In [1]: import numpy as np

In [2]: np.set_printoptions(precision=2, suppress=True, linewidth=200)

In [3]: def rd(a):
   ...:     return np.round(a, 2) + 0
   ...: 

In [4]: m1 = np.load("sample5.npy")

In [5]: m1
Out[5]: 
array([[ 0.84, -0.84,  0.39],
       [-2.04,  2.01, -1.  ],
       [ 0.09, -0.06,  0.05],
       [ 1.32, -1.35,  0.65],
       [ 2.07, -2.08,  1.04],
       [ 2.03, -2.07,  1.02],
       [-2.21,  2.21, -1.11],
       [-1.1 ,  1.08, -0.54],
       [ 3.62, -3.6 ,  1.79],
       [-0.91,  0.9 , -0.44],
       [-3.1 ,  3.08, -1.57],
       [ 0.57, -0.59,  0.29],
       [-0.39,  0.38, -0.22],
       [ 0.53, -0.52,  0.26],
       [ 0.67, -0.65,  0.31],
       [-1.28,  1.26, -0.61]])

In [6]: cent = m1[[5, 12]].astype(float)

In [7]: for _ in range(3):
   ...:     idx = np.linalg.norm(m1[:, None] - cent, axis=-1).argmin(axis=1)
   ...:     cent = np.array([m1[idx == j].mean(axis=0) for j in range(2)])
   ...: 

In [8]: print(idx)
[0 1 1 0 0 0 1 1 0 1 1 0 1 0 0 1]

In [9]: np.abs(cent[1] - cent[0]).argmax()
Out[9]: np.int64(0)

In [10]: rd(cent)
Out[10]: 
array([[ 1.46, -1.46,  0.72],
       [-1.37,  1.36, -0.68]])

In [11]: Ac = (m1 - m1.mean(axis=0)) / m1.std(axis=0)

In [12]: np.argwhere(np.abs(Ac) > 2)
Out[12]: 
array([[8, 0],
       [8, 1],
       [8, 2]])

In [13]: c = np.linalg.lstsq(np.delete(Ac, 0, axis=1), Ac[:, 0])[0]

In [14]: print(rd(c))
[-0.87  0.13]

In [15]: mat = np.loadtxt("out13.csv", delimiter=",")

In [16]: print(mat)
[[  0.4    0.9   11.98  -0.01]
 [ -0.06  -0.25  -9.11   0.01]
 [ -0.05  -0.98   0.17  -0.04]
 [  0.16   1.35  -5.65   0.01]
 [ -0.21   0.31   2.17   0.  ]
 [  0.19   0.03   3.15  -0.02]
 [  0.25   0.91   2.98   0.  ]
 [ -0.17  -0.79   2.33   0.04]
 [  0.25   0.1    0.83   0.01]
 [  0.11  -0.78   0.44   0.04]
 [ -0.19   0.2   -1.98  -0.02]
 [ -0.31  -0.92  -1.41   0.01]
 [  0.13   1.41  -6.23  -0.02]
 [ -0.08  -0.77 -11.05  -0.05]
 [  0.62   0.15   1.68  -0.05]
 [  0.12   0.11  -5.01   0.02]
 [  0.06   0.22  -8.42  -0.01]
 [ -0.16  -0.53  -6.59   0.01]
 [ -0.17   0.     5.73  -0.05]]

In [17]: P = mat @ np.linalg.solve(mat.T @ mat, mat.T)

In [18]: rd(P @ mat[:, 1])
Out[18]: array([ 0.9 , -0.25, -0.98,  1.35,  0.31,  0.03,  0.91, -0.79,  0.1 , -0.78,  0.2 , -0.92,  1.41, -0.77,  0.15,  0.11,  0.22, -0.53,  0.  ])

In [19]: rd(np.diag(P))
Out[19]: array([0.32, 0.15, 0.24, 0.28, 0.12, 0.07, 0.1 , 0.17, 0.09, 0.27, 0.11, 0.12, 0.31, 0.42, 0.54, 0.11, 0.14, 0.09, 0.34])

In [20]: x0 = np.array([-1, -1, -1, 0])

In [21]: rhs = mat @ x0

In [22]: rd(np.linalg.solve(mat.T @ mat, mat.T @ rhs))
Out[22]: array([-1., -1., -1.,  0.])

In [23]: rd(np.linalg.pinv(mat) @ mat)
Out[23]: 
array([[1., 0., 0., 0.],
       [0., 1., 0., 0.],
       [0., 0., 1., 0.],
       [0., 0., 0., 1.]])

In [24]: try:
    ...:     np.linalg.solve(mat, rhs)
    ...: except np.linalg.LinAlgError as e:
    ...:     print(e)
    ...: 
Last 2 dimensions of the array must be square

In [25]: rng = np.random.default_rng(170013)

In [26]: rhs = rhs + 0.02 * rng.normal(size=19)

In [27]: rd(rhs)
Out[27]: array([-13.28,   9.4 ,   0.87,   4.19,  -2.27,  -3.4 ,  -4.13,  -1.38,  -1.17,   0.22,   1.96,   2.63,   4.7 ,  11.92,  -2.47,   4.75,   8.14,   7.31,  -5.56])

In [28]: c, *_ = np.linalg.lstsq(mat, rhs)

In [29]: rd(c)
Out[29]: array([-1.02, -0.99, -1.  , -0.04])

In [30]: [round(float(np.linalg.norm(np.linalg.solve(mat.T @ mat + lam * np.eye(4), mat.T @ rhs))), 2) for lam in (0, 1, 10, 100)]
Out[30]: [1.74, 1.49, 1.15, 0.89]

In [31]: rd(np.linalg.norm(rhs - mat @ c))
Out[31]: np.float64(0.08)

In [32]: print(rd(mat.T @ (rhs - mat @ c)))
[0. 0. 0. 0.]

In [33]: C2 = np.cov(mat, rowvar=False)

In [34]: C2.shape
Out[34]: (4, 4)

In [35]: rd(np.polyfit(mat[:, 1], mat[:, 2], 1))
Out[35]: array([ 0.98, -1.3 ])

In [36]: rd(np.corrcoef(mat.T))
Out[36]: 
array([[ 1.  ,  0.5 ,  0.29, -0.16],
       [ 0.5 ,  1.  ,  0.12, -0.09],
       [ 0.29,  0.12,  1.  , -0.04],
       [-0.16, -0.09, -0.04,  1.  ]])

In [37]: print(np.argwhere(np.triu(np.abs(np.corrcoef(mat.T)) > 0.8, 1)))
[]

In [38]: print(rd(np.corrcoef(mat[:, 1], mat[:, 2])[0, 1]))
0.12

In [39]: idx = mat[:, 3] > np.median(mat[:, 3])

In [40]: u = mat[idx].mean(axis=0) - mat[~idx].mean(axis=0)

In [41]: np.argsort(-np.abs(u).round(6), kind="stable")
Out[41]: array([2, 1, 0, 3])

In [42]: print(rd((((mat - mat.mean(axis=0)) @ u > 0) == idx).mean()))
0.63

In [43]: X = np.array([[-5, 1, 1, 3, -1, 3],
    ...:     [2, -5, 2, -3, 1, 5],
    ...:     [4, 1, 1, -2, -5, -2],
    ...:     [0, -4, 1, 4, 4, 0],
    ...:     [-5, -2, -1, -2, 5, 2],
    ...:     [3, 2, 0, 0, -1, 1]])

In [44]: X
Out[44]: 
array([[-5,  1,  1,  3, -1,  3],
       [ 2, -5,  2, -3,  1,  5],
       [ 4,  1,  1, -2, -5, -2],
       [ 0, -4,  1,  4,  4,  0],
       [-5, -2, -1, -2,  5,  2],
       [ 3,  2,  0,  0, -1,  1]])

In [45]: idx = rng.permutation(6)

In [46]: M2 = X[:, idx] * rng.choice([-1, 1], 6)

In [47]: M2
Out[47]: 
array([[-1,  1, -5,  3,  1,  3],
       [ 5, -1,  2,  5,  2, -3],
       [-1,  5,  4, -2,  1, -2],
       [ 4, -4,  0,  0,  1,  4],
       [ 2, -5, -5,  2, -1, -2],
       [-2,  1,  3,  1,  0,  0]])

In [48]: left, _, Vh = np.linalg.svd(X.T @ M2)

In [49]: idx
Out[49]: array([1, 4, 0, 5, 2, 3])

In [50]: rd(left @ Vh)
Out[50]: 
array([[ 0.,  0.,  1.,  0.,  0.,  0.],
       [-1.,  0.,  0.,  0.,  0.,  0.],
       [ 0.,  0.,  0.,  0.,  1.,  0.],
       [ 0.,  0.,  0.,  0.,  0.,  1.],
       [ 0., -1.,  0.,  0.,  0.,  0.],
       [ 0.,  0.,  0.,  1.,  0.,  0.]])

In [51]: rd(np.linalg.lstsq(X, M2)[0])
Out[51]: 
array([[ 0.,  0.,  1.,  0.,  0.,  0.],
       [-1.,  0.,  0.,  0.,  0.,  0.],
       [ 0.,  0.,  0.,  0.,  1.,  0.],
       [ 0.,  0.,  0.,  0.,  0.,  1.],
       [ 0., -1.,  0.,  0.,  0.,  0.],
       [ 0.,  0.,  0.,  1.,  0.,  0.]])

In [52]: x0 = np.array([4, -4, 2, -2, 3, 1])

In [53]: rhs = X @ x0

In [54]: rhs
Out[54]: array([-28,  46,   1,  22,   7,   2])

In [55]: rd(np.linalg.solve(X.T, X[5]))
Out[55]: array([0., 0., 0., 0., 0., 1.])

In [56]: rd(np.linalg.solve(X, rhs + X[:, 1]))
Out[56]: array([ 4., -3.,  2., -2.,  3.,  1.])

In [57]: rd(np.linalg.solve(X, X[:, 0]))
Out[57]: array([1., 0., 0., 0., 0., 0.])

In [58]: Q, Rm = np.linalg.qr(X)

In [59]: print(rd(np.abs(np.diag(Rm))))
[8.89 7.12 2.24 5.81 2.05 1.69]

In [60]: np.allclose(Rm.T @ Rm, X.T @ X)
Out[60]: True

In [61]: np.trace(Q @ Q.T)
Out[61]: np.float64(6.0)

In [62]: rd(Q.T @ Q)
Out[62]: 
array([[1., 0., 0., 0., 0., 0.],
       [0., 1., 0., 0., 0., 0.],
       [0., 0., 1., 0., 0., 0.],
       [0., 0., 0., 1., 0., 0.],
       [0., 0., 0., 0., 1., 0.],
       [0., 0., 0., 0., 0., 1.]])

In [63]: print(rd(Q @ Rm))
[[-5.  1.  1.  3. -1.  3.]
 [ 2. -5.  2. -3.  1.  5.]
 [ 4.  1.  1. -2. -5. -2.]
 [ 0. -4.  1.  4.  4.  0.]
 [-5. -2. -1. -2.  5.  2.]
 [ 3.  2.  0.  0. -1.  1.]]

In [64]: J = np.load("block16.npy")

In [65]: J
Out[65]: 
array([[21, 17,  0,  6,  5,  0,  0, 13],
       [29, 27,  0,  0,  5,  0, 14,  3],
       [38, 33,  0,  0,  4,  0, 15, 10],
       [63, 20,  0,  0, 10,  0,  0, 23],
       [43, 15,  0,  0,  9,  0,  0, 15],
       [40, 26,  0,  0,  7,  0, 12,  4],
       [16, 16,  0,  0,  6,  0,  6,  1],
       [36, 21,  0,  0,  7,  0,  5,  9],
       [19,  5,  0,  0,  8,  0,  0, 12],
       [55, 10,  0,  0, 10,  0,  0, 33],
       [45, 27,  0,  0,  6,  0,  6, 16],
       [31, 20,  0,  0,  8,  0, 11,  0],
       [23, 10,  0,  0,  8,  0,  0,  7],
       [43, 15,  0,  0,  9,  0,  0, 15],
       [29, 27,  0,  0,  5,  0, 14,  3],
       [11, 15,  0,  0,  7,  0, 12,  0],
       [21, 17,  0,  6,  5,  0,  0, 13],
       [38, 14,  0,  0, 10,  0,  2,  3],
       [51,  5,  0,  0, 10,  0,  0, 38],
       [10,  0,  3,  0,  9,  0,  0,  5]])

In [66]: left, sig, Vh = np.linalg.svd(J)

In [67]: np.argmax(sig[:-1] / (sig[1:] + 1e-6)) + 1
Out[67]: np.int64(7)

In [68]: M2 = left[:, :7] @ np.diag(sig[:7]) @ Vh[:7]

In [69]: np.linalg.matrix_rank(M2)
Out[69]: np.int64(7)

In [70]: np.linalg.matrix_rank(J, rtol=0.05)
Out[70]: np.int64(5)

In [71]: rd(np.linalg.norm(J - M2) / np.linalg.norm(J))
Out[71]: np.float64(0.0)

In [72]: print(rd(np.linalg.norm(J - M2, 2)), rd(sig[7]))
0.0 0.0

In [73]: left, sig, Vh = np.linalg.svd(J)

In [74]: evecs = Vh[:(sig > 1e-8).sum()]

In [75]: x0 = J[15] + 2 * J[10] + rng.integers(2) * np.eye(8)[3]

In [76]: print(x0)
[101.  69.   0.   1.  19.   0.  24.  32.]

In [77]: np.allclose(evecs.T @ evecs @ x0, x0)
Out[77]: True

In [78]: rd(np.diag(evecs.T @ evecs))
Out[78]: array([1., 1., 1., 1., 1., 0., 1., 1.])

In [79]: feats = np.loadtxt("case6.csv", delimiter=",")

In [80]: feats
Out[80]: 
array([[-0.5, -0.5,  0.5,  0. ],
       [ 0.2, -2.1, -1.8, -0.9],
       [-0.7, -1.1, -0.5, -1.1],
       [-1.4,  0. , -0.2, -0.1],
       [ 1.3, -0.9,  1.5,  1.8],
       [-0.2,  0.9, -0.5,  0.1]])

In [81]: M2 = np.c_[feats[:, :1] @ np.array([[8]]), np.array([0, 2, 0, -1, 1, 1])]

In [82]: M2
Out[82]: 
array([[ -4. ,   0. ],
       [  1.6,   2. ],
       [ -5.6,   0. ],
       [-11.2,  -1. ],
       [ 10.4,   1. ],
       [ -1.6,   1. ]])

In [83]: np.linalg.matrix_rank(M2)
Out[83]: np.int64(2)

In [84]: x0 = np.array([1, 2])

In [85]: M2 * x0
Out[85]: 
array([[ -4. ,   0. ],
       [  1.6,   4. ],
       [ -5.6,   0. ],
       [-11.2,  -2. ],
       [ 10.4,   2. ],
       [ -1.6,   2. ]])

In [86]: print(rd(np.einsum("ij,j->i", M2, x0)))
[ -4.    5.6  -5.6 -13.2  12.4   0.4]

In [87]: rd(M2 @ np.ones(2))
Out[87]: array([ -4. ,   3.6,  -5.6, -12.2,  11.4,  -0.6])

In [88]: M2 @ np.eye(2)[0]
Out[88]: array([ -4. ,   1.6,  -5.6, -11.2,  10.4,  -1.6])

In [89]: rd(M2 @ x0)
Out[89]: array([ -4. ,   5.6,  -5.6, -13.2,  12.4,   0.4])

In [90]: np.sign((M2 @ x0).round(6))
Out[90]: array([-1.,  1., -1., -1.,  1.,  1.])

In [91]: rd(M2 @ (2 * x0))
Out[91]: array([ -8. ,  11.2, -11.2, -26.4,  24.8,   0.8])

In [92]: E = np.load("layer1.npy")

In [93]: rd(E)
Out[93]: 
array([[ 0.5 , -0.23,  0.57, -0.23,  0.1 , -0.23,  0.5 ],
       [-0.23,  0.89,  0.27, -0.11,  0.05, -0.11,  0.23],
       [ 0.57,  0.27,  0.35,  0.27, -0.11,  0.27, -0.57],
       [-0.23, -0.11,  0.27,  0.89,  0.05, -0.11,  0.23],
       [ 0.1 ,  0.05, -0.11,  0.05,  0.98,  0.05, -0.1 ],
       [-0.23, -0.11,  0.27, -0.11,  0.05,  0.89,  0.23],
       [ 0.5 ,  0.23, -0.57,  0.23, -0.1 ,  0.23,  0.5 ]])

In [94]: u = np.array([2, 1, 5, 2, 3, 5, 1])

In [95]: M2 = E + np.outer(u, np.eye(7)[4])

In [96]: rd(M2)
Out[96]: 
array([[ 0.5 , -0.23,  0.57, -0.23,  2.1 , -0.23,  0.5 ],
       [-0.23,  0.89,  0.27, -0.11,  1.05, -0.11,  0.23],
       [ 0.57,  0.27,  0.35,  0.27,  4.89,  0.27, -0.57],
       [-0.23, -0.11,  0.27,  0.89,  2.05, -0.11,  0.23],
       [ 0.1 ,  0.05, -0.11,  0.05,  3.98,  0.05, -0.1 ],
       [-0.23, -0.11,  0.27, -0.11,  5.05,  0.89,  0.23],
       [ 0.5 ,  0.23, -0.57,  0.23,  0.9 ,  0.23,  0.5 ]])

In [97]: np.linalg.matrix_rank(np.linalg.inv(M2) - np.linalg.inv(E), tol=1e-8)
Out[97]: np.int64(1)

In [98]: np.linalg.matrix_rank(M2 - E)
Out[98]: np.int64(1)

In [99]: K = np.load("a.npy")

In [100]: print(K)
[[-1.5 -0.3 -1.3  0.1]
 [-1.3  0.  -0.6  1.5]
 [-0.2 -1.5  0.1  0.3]
 [-0.4  0.5  1.  -1.6]
 [-0.8  1.4  1.5 -0.5]]

In [101]: x0 = np.array([3, 2, 1, 1])

In [102]: rhs = K @ x0

In [103]: rd(np.linalg.lstsq(K, rhs)[0])
Out[103]: array([3., 2., 1., 1.])

In [104]: print(rd(np.linalg.solve(K.T @ K, K.T @ rhs)))
[3. 2. 1. 1.]

In [105]: rd(np.linalg.pinv(K) @ K)
Out[105]: 
array([[1., 0., 0., 0.],
       [0., 1., 0., 0.],
       [0., 0., 1., 0.],
       [0., 0., 0., 1.]])

In [106]: rhs = rhs + 0.02 * rng.normal(size=5)

In [107]: print(rd(rhs))
[-6.29 -2.99 -3.21 -0.84  1.42]

In [108]: c, *_ = np.linalg.lstsq(K, rhs)

In [109]: rd(c)
Out[109]: array([3.  , 2.01, 1.  , 1.02])

In [110]: rd(np.linalg.norm(rhs - K @ c))
Out[110]: np.float64(0.03)

In [111]: print(c.round())
[3. 2. 1. 1.]
